$ python -q
>>> import numpy as np
>>> from numpy import linalg as LA
>>> np.set_printoptions(precision=2, suppress=True, linewidth=200)
>>> rd = lambda a: np.round(a, 2) + 0
>>> M = np.array([[0, 0, 0, 0, 0, 1],
...     [1, 0, 0, 0, 0, 0],
...     [0, 0, 0, 0, 1, 0],
...     [0, 0, 0, 1, 0, 0],
...     [0, 1, 0, 0, 0, 0],
...     [0, 0, 1, 0, 0, 0]])
>>> print(M)
[[0 0 0 0 0 1]
 [1 0 0 0 0 0]
 [0 0 0 0 1 0]
 [0 0 0 1 0 0]
 [0 1 0 0 0 0]
 [0 0 1 0 0 0]]
>>> rng = np.random.default_rng(20)
>>> labels = rng.permutation(6)
>>> print(labels)
[0 4 1 5 3 2]
>>> other = M[labels][:, labels]
>>> print(rd(LA.det(other)), rd(LA.det(M[labels])))
1.0 1.0
>>> print(other)
[[0 0 0 1 0 0]
 [0 0 1 0 0 0]
 [1 0 0 0 0 0]
 [0 0 0 0 0 1]
 [0 0 0 0 1 0]
 [0 1 0 0 0 0]]
>>> print(M[:, 5] @ M[:, 3])
0
>>> print(rd(LA.norm(M, axis=0)))
[1. 1. 1. 1. 1. 1.]
>>> x = np.array([5, -4, 4, 0, 2, 0])
>>> target = M @ x
>>> print(target)
[ 0  5  2  0 -4  4]
>>> print(rd(LA.solve(M.T, M[1])))
[0. 1. 0. 0. 0. 0.]
>>> print(rd(LA.solve(M, target)))
[ 5. -4.  4.  0.  2.  0.]
>>> print(rd(LA.solve(M, -2 * target)))
[-10.   8.  -8.   0.  -4.   0.]
>>> print(rd(LA.solve(M, M[:, 4])))
[0. 0. 0. 0. 1. 0.]
>>> m1 = np.load("block6.npy")
>>> print(m1)
[[ 2. -2.  0.  0.  0.  0.]
 [-2.  2. -2.  0.  0.  0.]
 [ 0. -2.  0. -2.  0.  0.]
 [ 0.  0. -2.  0. -2.  0.]
 [ 0.  0.  0. -2.  0. -2.]
 [ 0.  0.  0.  0. -2.  1.]]
>>> # symmetric
>>> w, evecs = LA.eigh(m1)
>>> x = np.array([2, 3, 1, 0, 3, 1])
>>> print(rd(x @ m1 @ x / (x @ x)), rd(w[0]), rd(w[-1]))
-0.88 -3.32 4.65
>>> print((np.sign(evecs[:, -1].round(6)) == np.sign(evecs[0, -1].round(6))).astype(int))
[1 0 1 0 1 0]
>>> mat = np.loadtxt("m.csv", delimiter=",")
>>> print(rd(mat))
[[-4.94 -6.34 -5.5  -2.19 -0.84]
 [-3.   -4.17 -3.2  -1.4  -0.97]
 [-0.33 -0.69 -0.09 -0.28 -0.59]
 [-0.19 -0.41 -0.02 -0.18 -0.39]
 [-0.06 -0.12  0.   -0.06 -0.12]
 [-0.04 -0.08  0.   -0.04 -0.08]
 [ 0.47  0.78  0.06  0.44  0.72]
 [ 0.79  1.23  0.17  0.71  1.06]
 [ 6.96  8.23  4.08  4.92  4.15]
 [ 9.57 11.01  6.03  6.55  4.98]
 [ 9.57 11.02  6.04  6.55  4.98]
 [11.23 12.77  7.31  7.57  5.46]
 [11.5  13.06  7.53  7.74  5.53]
 [12.7  14.32  8.46  8.47  5.85]]
>>> # looks like rank 3
>>> Uu, sig, Vh = LA.svd(mat)
>>> evecs = Vh[:(sig > 1e-8).sum()]
>>> x = mat[0] + 2 * mat[13] + rng.integers(2) * np.eye(5)[1]
>>> print(rd(x))
[20.46 22.29 11.43 14.74 10.86]
>>> print(np.allclose(evecs.T @ evecs @ x, x))
True
>>> print(np.abs(np.diag(LA.qr(mat)[1])) > 1e-9)
[ True  True  True False False]
>>> print(LA.lstsq(mat[:-1].T, mat[-1])[2])
3
>>> print(rd(mat @ LA.pinv(mat) @ mat))
[[-4.94 -6.34 -5.5  -2.19 -0.84]
 [-3.   -4.17 -3.2  -1.4  -0.97]
 [-0.33 -0.69 -0.09 -0.28 -0.59]
 [-0.19 -0.41 -0.02 -0.18 -0.39]
 [-0.06 -0.12  0.   -0.06 -0.12]
 [-0.04 -0.08  0.   -0.04 -0.08]
 [ 0.47  0.78  0.06  0.44  0.72]
 [ 0.79  1.23  0.17  0.71  1.06]
 [ 6.96  8.23  4.08  4.92  4.15]
 [ 9.57 11.01  6.03  6.55  4.98]
 [ 9.57 11.02  6.04  6.55  4.98]
 [11.23 12.77  7.31  7.57  5.46]
 [11.5  13.06  7.53  7.74  5.53]
 [12.7  14.32  8.46  8.47  5.85]]
>>> print(np.allclose(mat[:-1].T @ LA.lstsq(mat[:-1].T, mat[-1])[0], mat[-1]))
True
>>> cen = mat - mat.mean(axis=0)
>>> Uu, sig, Vh = LA.svd(cen, full_matrices=False)
>>> print(rd(sig))
[40.72  2.85  0.91  0.    0.  ]
>>> print(rd(cen.mean(axis=0)))
[0. 0. 0. 0. 0.]
>>> print(np.abs(Uu[:, 0]).argmax())
0
>>> print(LA.matrix_rank(cen))
3
>>> cent = mat[[7, 12]].astype(float)
>>> for _ in range(7):
...     labels = LA.norm(mat[:, None] - cent, axis=-1).argmin(axis=1)
...     cent = np.array([mat[labels == j].mean(axis=0) for j in range(2)])
... 
>>> print(labels)
[0 0 0 0 0 0 0 0 1 1 1 1 1 1]
>>> print(rd(cent))
[[-0.91 -1.22 -1.07 -0.37 -0.15]
 [10.25 11.73  6.58  6.97  5.16]]
>>> print(rd(cent[1] - cent[0]))
[11.17 12.96  7.65  7.34  5.31]
>>> print(np.bincount(labels))
[8 6]
>>> cent @ cent
Traceback (most recent call last):
  File "<python-input-52>", line 1, in <module>
    cent @ cent
    ~~~~~^~~~~~
ValueError: matmul: Input operand 1 has a mismatch in its core dimension 0, with gufunc signature (n?,k),(k,m?)->(n?,m?) (size 2 is different from 5)
>>> C2 = cent.T @ cent
>>> print(rd(LA.svd(cent, compute_uv=False) ** 2))
[364.45   0.41]
>>> print(rd(np.diag(C2)))
[105.99 139.18  44.41  48.67  26.62]
>>> print(LA.matrix_rank(C2))
2
>>> arr = np.load("arr.npy")
>>> print(arr)
[[ 11.53   5.96 -10.39]
 [ 10.43   3.45 -10.54]
 [  9.82   4.82  -7.63]
 [ 10.69   7.14 -11.18]
 [  9.81   5.45 -10.93]
 [ 10.95   6.43 -10.69]
 [ 10.     4.62  -9.24]
 [  9.26   4.91 -10.7 ]
 [ 11.46   5.23  -8.83]
 [ 10.74   5.12 -10.48]
 [ 10.25   4.81  -7.55]
 [  9.97   4.65 -11.14]
 [ 10.93   6.38  -8.74]
 [ 10.41   4.16  -9.57]
 [  9.8    4.97 -12.25]
 [  9.47   5.2   -8.91]
 [ 10.14   5.    -9.47]
 [ 10.24   4.67 -11.26]
 [  9.84   4.08  -9.85]
 [  8.72   6.26  -8.91]
 [ 10.91   6.2   -9.64]
 [ 11.26   4.58  -9.33]
 [ 11.44   5.9  -10.12]
 [  9.89   4.22 -13.55]
 [  9.99   4.01 -10.62]
 [  8.87   4.05 -10.66]]
>>> x = np.array([1, 8, 1])
>>> target = arr @ x
>>> print(rd(LA.lstsq(arr, target)[0]))
[1. 8. 1.]
>>> print(rd(LA.pinv(arr) @ arr))
[[1. 0. 0.]
 [0. 1. 0.]
 [0. 0. 1.]]
>>> target = target + 0.1 * rng.normal(size=26)
>>> print(rd(target))
[48.85 27.53 40.7  56.54 42.39 51.6  37.81 37.83 44.48 41.16 41.07 35.91 53.15 34.18 37.31 42.11 40.65 36.2  32.75 49.77 50.87 38.78 48.26 29.96 31.38 30.62]
>>> coef, *_ = LA.lstsq(arr, target)
>>> print(rd(arr.T @ (target - arr @ coef)))
[0. 0. 0.]
>>> cen = arr - arr.mean(axis=0)
>>> evecs = LA.svd(cen)[2][:1]
>>> other = cen - cen @ evecs.T @ evecs
>>> print(rd(LA.norm(other) / LA.norm(cen)))
0.66
>>> print(rd(np.cov(cen @ evecs.T, rowvar=False)))
1.78
>>> print(LA.norm(other, axis=1).round(6).argmax())
3
>>> print(rd(np.diag(evecs.T @ evecs)))
[0.01 0.03 0.96]
>>> print(rd((cen @ evecs.T).std(axis=0)))
[1.31]
>>> labels = arr[:, 2] > np.median(arr[:, 2])
>>> f = arr[labels].mean(axis=0) - arr[~labels].mean(axis=0)
>>> print(((arr - arr.mean(axis=0)) @ f > 0).astype(int))
[0 0 1 0 0 0 1 0 1 0 1 0 1 1 0 1 1 0 1 1 1 1 1 0 0 0]
>>> print(labels.astype(int))
[0 0 1 0 0 0 1 0 1 0 1 0 1 1 0 1 1 0 1 1 1 1 1 0 0 0]
>>> hat = arr @ LA.solve(arr.T @ arr, arr.T)
>>> print(np.allclose(hat @ hat, hat))
True
>>> print(rd(np.trace(hat)))
3.0
>>> print(rd(hat @ arr[:, 0]))
[11.53 10.43  9.82 10.69  9.81 10.95 10.    9.26 11.46 10.74 10.25  9.97 10.93 10.41  9.8   9.47 10.14 10.24  9.84  8.72 10.91 11.26 11.44  9.89  9.99  8.87]
>>> data = np.array([[1, 0, 0, 0], [3, 1, 0, 0], [2, 2, 1, 0], [0, 1, 0, 1]])
>>> # triangular: eigenvalues sit on the diagonal
>>> hat = np.triu(np.array([[3, 3, 3, 1], [0, 2, 3, 1], [0, 3, 1, 3], [3, 3, 0, 1]]), 1) + np.eye(4)
>>> other = hat @ data @ LA.inv(hat)
>>> print(other)
[[  16.  -38.   69. -184.]
 [   9.  -19.   33.  -88.]
 [   2.   -1.   -2.    8.]
 [   0.    1.   -3.    9.]]
>>> K = np.load("dump.npy")
>>> print(K)
[[ -3.86  -1.73   1.97   3.34  -0.88   0.21]
 [  2.26   2.05  -4.     5.45   7.14   2.96]
 [ -0.08   3.44  -3.22  -1.86   0.46   0.33]
 [ -0.52  -2.46   3.69  -9.04  -1.4    0.06]
 [ -3.7   -0.72   0.14  -3.33  -3.26  -6.51]
 [ -3.6    4.67  -4.7    1.58   0.01   0.56]
 [ -2.36  -2.48  -1.61  -1.18  -5.55  -0.06]
 [ -1.46   2.27  -4.02  -0.97   0.16  -3.  ]
 [  0.3   -1.72   0.62   2.45   0.96  -1.66]
 [ -0.73   0.44  -5.92  -1.07  -0.08  -6.18]
 [  1.98  -0.7    4.16 -10.18  -1.44  -2.6 ]
 [ -1.44  -1.81  -1.34  -0.35 -10.15   2.31]
 [  1.49  -1.21  -5.11  -0.1   -1.63  -3.76]
 [ -8.98   1.91  -1.83  -1.18   2.42  -6.51]
 [  0.98  -2.43  -0.05   2.66   0.01   8.1 ]
 [  1.04  -5.12  -9.     2.33   1.75  -2.88]
 [ -5.36   2.68   7.25  -6.39  -5.46  -1.69]
 [ -0.34   1.12   6.12  -3.08  -1.9    5.62]
 [ -1.81  -2.43  -1.72   1.52   5.28  -4.19]
 [  6.54  -0.13   0.01   0.31  -0.73  -0.06]
 [ -0.28   1.63   2.66  -7.44  -5.47  -0.48]
 [ -1.51  -0.66  -0.07  -2.87   1.98  -3.23]
 [ -0.02   6.01  -1.2    1.    -1.03  -6.5 ]
 [ -4.14  -2.36  -0.58  -3.28   0.49  -2.82]
 [ -1.95   3.49   7.53  -0.88   1.21   1.8 ]
 [  3.73  -4.36  -1.87  -1.77  -2.21   2.16]
 [  0.14  -6.04   4.21  11.85   1.27   5.5 ]]
>>> hat = K @ LA.solve(K.T @ K, K.T)
>>> print(np.allclose(hat @ hat, hat))
True
>>> print(rd(hat @ K[:, 0]))
[-3.86  2.26 -0.08 -0.52 -3.7  -3.6  -2.36 -1.46  0.3  -0.73  1.98 -1.44  1.49 -8.98  0.98  1.04 -5.36 -0.34 -1.81  6.54 -0.28 -1.51 -0.02 -4.14 -1.95  3.73  0.14]
>>> print(rd(LA.eigvalsh(hat)))
[0. 0. 0. 0. 0. 0. 0. 0. 0. 0. 0. 0. 0. 0. 0. 0. 0. 0. 0. 0. 0. 1. 1. 1. 1. 1. 1.]
>>> dist = LA.norm(K[:, None] - K[None], axis=-1)
>>> print(np.unravel_index(dist.round(6).argmax(), dist.shape))
(np.int64(10), np.int64(26))
>>> print(dist[8].round(6).argsort(kind="stable")[:4])
[ 8  0 18 21]
